$ python3 -q
>>> import numpy as np
>>> import numpy.linalg as la
>>> np.set_printoptions(suppress=True, linewidth=120)
>>> rd = lambda a: np.round(a, 2) + 0
>>> M = np.cumsum(np.array([[2, 1, 1, 2, -3, -2, 3, -3, -2],
...     [3, -1, -3, 3, 2, -3, -2, -1, -2],
...     [-1, -2, 1, 1, 2, -3, -3, 1, -1],
...     [3, 3, 1, 3, 2, 0, -1, 1, -2],
...     [-3, -3, 3, -1, -1, 0, 1, 0, 0],
...     [1, 2, 1, -1, 1, 0, -1, 0, -2],
...     [-3, -1, -2, -1, 1, 3, -1, -2, 2],
...     [-3, 0, -2, 2, 0, -3, 1, -3, -2],
...     [-1, 1, -2, 2, 1, 3, 3, -3, 3],
...     [-3, 3, 1, -1, 3, -3, 0, 0, -1],
...     [0, 3, -1, 2, 2, 2, 0, 3, -2],
...     [3, -3, 3, 1, 1, -3, 3, -3, -1],
...     [0, 1, -3, 3, 3, -3, -2, 1, 0],
...     [-3, 2, 1, 3, 2, 2, 3, -3, 0],
...     [-1, -3, 0, -3, 2, -3, 2, 0, 0],
...     [-3, 2, 0, 1, 2, 1, 1, -1, 2],
...     [0, -3, 0, 2, 3, -3, 3, -3, 1]]), axis=0)
>>> M
array([[  2,   1,   1,   2,  -3,  -2,   3,  -3,  -2],
       [  5,   0,  -2,   5,  -1,  -5,   1,  -4,  -4],
       [  4,  -2,  -1,   6,   1,  -8,  -2,  -3,  -5],
       [  7,   1,   0,   9,   3,  -8,  -3,  -2,  -7],
       [  4,  -2,   3,   8,   2,  -8,  -2,  -2,  -7],
       [  5,   0,   4,   7,   3,  -8,  -3,  -2,  -9],
       [  2,  -1,   2,   6,   4,  -5,  -4,  -4,  -7],
       [ -1,  -1,   0,   8,   4,  -8,  -3,  -7,  -9],
       [ -2,   0,  -2,  10,   5,  -5,   0, -10,  -6],
       [ -5,   3,  -1,   9,   8,  -8,   0, -10,  -7],
       [ -5,   6,  -2,  11,  10,  -6,   0,  -7,  -9],
       [ -2,   3,   1,  12,  11,  -9,   3, -10, -10],
       [ -2,   4,  -2,  15,  14, -12,   1,  -9, -10],
       [ -5,   6,  -1,  18,  16, -10,   4, -12, -10],
       [ -6,   3,  -1,  15,  18, -13,   6, -12, -10],
       [ -9,   5,  -1,  16,  20, -12,   7, -13,  -8],
       [ -9,   2,  -1,  18,  23, -15,  10, -16,  -7]])
>>> U, sig = la.svd(M)
Traceback (most recent call last):
  File "<python-input-6>", line 1, in <module>
    U, sig = la.svd(M)
    ^^^^^^
ValueError: too many values to unpack (expected 2)
>>> U, sig, vt = la.svd(M, full_matrices=False)
>>> rd(U.T @ U)
array([[1., 0., 0., 0., 0., 0., 0., 0., 0.],
       [0., 1., 0., 0., 0., 0., 0., 0., 0.],
       [0., 0., 1., 0., 0., 0., 0., 0., 0.],
       [0., 0., 0., 1., 0., 0., 0., 0., 0.],
       [0., 0., 0., 0., 1., 0., 0., 0., 0.],
       [0., 0., 0., 0., 0., 1., 0., 0., 0.],
       [0., 0., 0., 0., 0., 0., 1., 0., 0.],
       [0., 0., 0., 0., 0., 0., 0., 1., 0.],
       [0., 0., 0., 0., 0., 0., 0., 0., 1.]])
>>> np.allclose(U * sig @ vt, M)
True
>>> rd(np.cumsum(sig ** 2) / np.sum(sig ** 2))
array([0.88, 0.96, 0.98, 0.99, 0.99, 1.  , 1.  , 1.  , 1.  ])
>>> (sig > 1e-8).sum()
np.int64(9)
>>> rd(np.abs(vt[0]))
array([0.14, 0.11, 0.02, 0.52, 0.5 , 0.4 , 0.11, 0.39, 0.34])
>>> f = np.array([8, 2])
>>> np.polyval(f, M[9])
array([-38,  26,  -6,  74,  66, -62,   2, -78, -54])
>>> np.convolve(M[9], f)
array([-40,  14,  -2,  70,  82, -48, -16, -80, -76, -14])
>>> np.cross(M[9, :3], M[4, :3])
array([ 7, 11, -2])
>>> Y = np.c_[M[:, :5] @ np.array([[2, 2, 2, 2, 0],
...     [1, 2, 1, 1, 2],
...     [1, 2, 2, 1, 2],
...     [1, 1, 2, 1, 1],
...     [1, 2, 1, 1, 2]]), np.array([-2, -3, 1, 1, -1, -1, -2, 0, 2, -1, 0, 1, 2, -2, 1, 0, 2])]
>>> Y
array([[ 5,  4,  8,  5,  0, -2],
       [12,  9, 15, 12, -1, -3],
       [12, 10, 17, 12,  2,  1],
       [27, 31, 36, 27, 17,  1],
       [19, 22, 30, 19, 14, -1],
       [24, 31, 35, 24, 21, -1],
       [15, 20, 23, 15, 16, -2],
       [ 9, 12, 17,  9, 14,  0],
       [ 9, 12, 17,  9, 16,  2],
       [ 9, 19, 17,  9, 29, -1],
       [15, 29, 24, 15, 39,  0],
       [23, 38, 36, 23, 42,  1],
       [27, 43, 40, 27, 47,  2],
       [29, 50, 46, 29, 60, -2],
       [23, 43, 37, 23, 55,  1],
       [22, 46, 37, 22, 64,  0],
       [24, 48, 41, 24, 66,  2]])
>>> rd(la.lstsq(M, Y[:, 0])[0])
array([2., 1., 1., 1., 1., 0., 0., 0., 0.])
>>> rd(la.norm(Y - M @ la.lstsq(M, Y)[0], axis=0))
array([0.  , 0.  , 0.  , 0.  , 0.  , 4.86])
>>> rd(la.norm(la.qr(M)[0].T @ Y, axis=0) ** 2 / ((Y ** 2).sum(axis=0) + 1e-12))
array([1.  , 1.  , 1.  , 1.  , 1.  , 0.41])
>>> la.matrix_rank(np.c_[M, Y])
np.int64(10)
